$ ipython --no-banner

In [1]: import numpy as np

In [2]: np.set_printoptions(precision=1, suppress=True, linewidth=120, sign=" ")

In [3]: E = np.load("block16.npy")

In [4]: E
Out[4]: 
array([[-3, -7, -2,  1],
       [ 9,  7, -1,  9],
       [ 5,  9, -8, -5],
       [-3, -7, -2,  1]])

In [5]: # rows 0 and 3 are equal

In [6]: np.trace(E)
Out[6]: np.int64(-3)

In [7]: E @ E
Out[7]: 
array([[-67, -53,  27, -55],
       [  4, -86, -35,  86],
       [ 41,  -9,  55, 121],
       [-67, -53,  27, -55]])

In [8]: round(float(np.linalg.det(E)), 1)
Out[8]: 0.0

In [9]: np.round(np.abs(np.linalg.eigvals(E)).max(), 1)
Out[9]: np.float64(11.7)

In [10]: (E - E.T) / 2
Out[10]: 
array([[ 0. , -8. , -3.5,  2. ],
       [ 8. ,  0. , -5. ,  8. ],
       [ 3.5,  5. ,  0. , -1.5],
       [-2. , -8. ,  1.5,  0. ]])

In [11]: np.allclose(E, E.T)
Out[11]: False

In [12]: np.round(np.sort(np.abs(np.linalg.eigvals(E))), 1) + 0
Out[12]: array([  0. ,   9.1,  11.7,  11.7])

In [13]: np.allclose(E @ E.T, E.T @ E)
Out[13]: False

In [14]: np.unique(E.round(6), axis=0).shape
Out[14]: (3, 4)

In [15]: np.linalg.lstsq(E[:-1].T, E[-1])[2]
Out[15]: np.int32(3)

In [16]: np.linalg.matrix_rank(E, rtol=0.1)
Out[16]: np.int64(3)

In [17]: np.argsort(-np.linalg.norm(E, axis=0).round(6), kind="stable")[:3]
Out[17]: array([ 1,  0,  3])

In [18]: [round(float(x), 1) for x in np.linalg.svd(E, compute_uv=False)[:3]]
Out[18]: [18.8, 11.5, 7.0]

In [19]: hat = np.triu(np.array([[-3, 0, 2, 0], [1, 0, 3, -1], [1, 1, 1, 3], [0, 0, 0, 1]]), 1) + np.eye(4)

In [20]: B = hat @ E @ np.linalg.inv(hat)

In [21]: hat @ E - E @ hat
Out[21]: 
array([[ 10.,  18.,  11., -11.],
       [ 18.,  34., -61.,  -6.],
       [ -9., -21., -43.,  36.],
       [  0.,   0.,  27.,  -1.]])

In [22]: round(float(np.linalg.det(B)), 1)
Out[22]: 0.0

In [23]: np.round(np.poly(B), 1) + 0
Out[23]: array([    1.,     3.,    81.,  1238.,     0.])

In [24]: mat = np.loadtxt("out16.csv", delimiter=",")

In [25]: mat
Out[25]: 
array([[ 2.,  4.,  2.,  2.],
       [ 4.,  2.,  2.,  2.],
       [ 2.,  2., -1.,  1.],
       [ 2.,  2.,  1., -1.]])

In [26]: # symmetric, so the eigenvalues are real

In [27]: vals, vecs = np.linalg.eigh(mat)

In [28]: np.linalg.svd(mat, compute_uv=False)
Out[28]: array([ 8.,  2.,  2.,  2.])

In [29]: np.round(vecs.T @ mat @ vecs, 1) + 0
Out[29]: 
array([[-2.,  0.,  0.,  0.],
       [ 0., -2.,  0.,  0.],
       [ 0.,  0., -2.,  0.],
       [ 0.,  0.,  0.,  8.]])

In [30]: vecs @ np.diag(vals) @ vecs.T
Out[30]: 
array([[ 2.,  4.,  2.,  2.],
       [ 4.,  2.,  2.,  2.],
       [ 2.,  2., -1.,  1.],
       [ 2.,  2.,  1., -1.]])

In [31]: np.unique(vals.round(6) + 0, return_counts=True)[1]
Out[31]: array([ 3,  1])
